$ python -q
>>> import numpy as np
>>> np.set_printoptions(suppress=True, linewidth=100)
>>> rd = lambda a: np.round(a, 2) + 0
>>> data = np.loadtxt("data.csv", delimiter=",")
>>> data
array([[ 0.,  0.,  0., -9., -1.,  3., -9.,  4., -8., -3.],
       [ 0.,  0.,  0., -8., -6., -3.,  9., -9.,  5.,  3.],
       [ 0.,  0.,  0.,  8.,  1., -8.,  9., -5., -9.,  4.],
       [-9., -8.,  8.,  0.,  0.,  0.,  0.,  0.,  0.,  0.],
       [-1., -6.,  1.,  0.,  0.,  0.,  0.,  0.,  0.,  0.],
       [ 3., -3., -8.,  0.,  0.,  0.,  0.,  0.,  0.,  0.],
       [-9.,  9.,  9.,  0.,  0.,  0.,  0.,  0.,  0.,  0.],
       [ 4., -9., -5.,  0.,  0.,  0.,  0.,  0.,  0.,  0.],
       [-8.,  5., -9.,  0.,  0.,  0.,  0.,  0.,  0.,  0.],
       [-3.,  3.,  4.,  0.,  0.,  0.,  0.,  0.,  0.,  0.]])
>>> # symmetric
>>> data.reshape(2, -1)
array([[ 0.,  0.,  0., -9., -1.,  3., -9.,  4., -8., -3.,  0.,  0.,  0., -8., -6., -3.,  9., -9.,
         5.,  3.,  0.,  0.,  0.,  8.,  1., -8.,  9., -5., -9.,  4., -9., -8.,  8.,  0.,  0.,  0.,
         0.,  0.,  0.,  0., -1., -6.,  1.,  0.,  0.,  0.,  0.,  0.,  0.,  0.],
       [ 3., -3., -8.,  0.,  0.,  0.,  0.,  0.,  0.,  0., -9.,  9.,  9.,  0.,  0.,  0.,  0.,  0.,
         0.,  0.,  4., -9., -5.,  0.,  0.,  0.,  0.,  0.,  0.,  0., -8.,  5., -9.,  0.,  0.,  0.,
         0.,  0.,  0.,  0., -3.,  3.,  4.,  0.,  0.,  0.,  0.,  0.,  0.,  0.]])
>>> data.ravel(order="F")
array([ 0.,  0.,  0., -9., -1.,  3., -9.,  4., -8., -3.,  0.,  0.,  0., -8., -6., -3.,  9., -9.,
        5.,  3.,  0.,  0.,  0.,  8.,  1., -8.,  9., -5., -9.,  4., -9., -8.,  8.,  0.,  0.,  0.,
        0.,  0.,  0.,  0., -1., -6.,  1.,  0.,  0.,  0.,  0.,  0.,  0.,  0.,  3., -3., -8.,  0.,
        0.,  0.,  0.,  0.,  0.,  0., -9.,  9.,  9.,  0.,  0.,  0.,  0.,  0.,  0.,  0.,  4., -9.,
       -5.,  0.,  0.,  0.,  0.,  0.,  0.,  0., -8.,  5., -9.,  0.,  0.,  0.,  0.,  0.,  0.,  0.,
       -3.,  3.,  4.,  0.,  0.,  0.,  0.,  0.,  0.,  0.])
>>> t3 = data.reshape(10, 2, -1)
>>> t3.shape
(10, 2, 5)
>>> np.swapaxes(t3, 1, 2)[3]
array([[-9.,  0.],
       [-8.,  0.],
       [ 8.,  0.],
       [ 0.,  0.],
       [ 0.,  0.]])
>>> t3.transpose(1, 0, 2)
array([[[ 0.,  0.,  0., -9., -1.],
        [ 0.,  0.,  0., -8., -6.],
        [ 0.,  0.,  0.,  8.,  1.],
        [-9., -8.,  8.,  0.,  0.],
        [-1., -6.,  1.,  0.,  0.],
        [ 3., -3., -8.,  0.,  0.],
        [-9.,  9.,  9.,  0.,  0.],
        [ 4., -9., -5.,  0.,  0.],
        [-8.,  5., -9.,  0.,  0.],
        [-3.,  3.,  4.,  0.,  0.]],

       [[ 3., -9.,  4., -8., -3.],
        [-3.,  9., -9.,  5.,  3.],
        [-8.,  9., -5., -9.,  4.],
        [ 0.,  0.,  0.,  0.,  0.],
        [ 0.,  0.,  0.,  0.,  0.],
        [ 0.,  0.,  0.,  0.,  0.],
        [ 0.,  0.,  0.,  0.,  0.],
        [ 0.,  0.,  0.,  0.,  0.],
        [ 0.,  0.,  0.,  0.,  0.],
        [ 0.,  0.,  0.,  0.,  0.]]])
>>> np.einsum("ihd,jhd->hij", t3, t3).shape
(2, 10, 10)
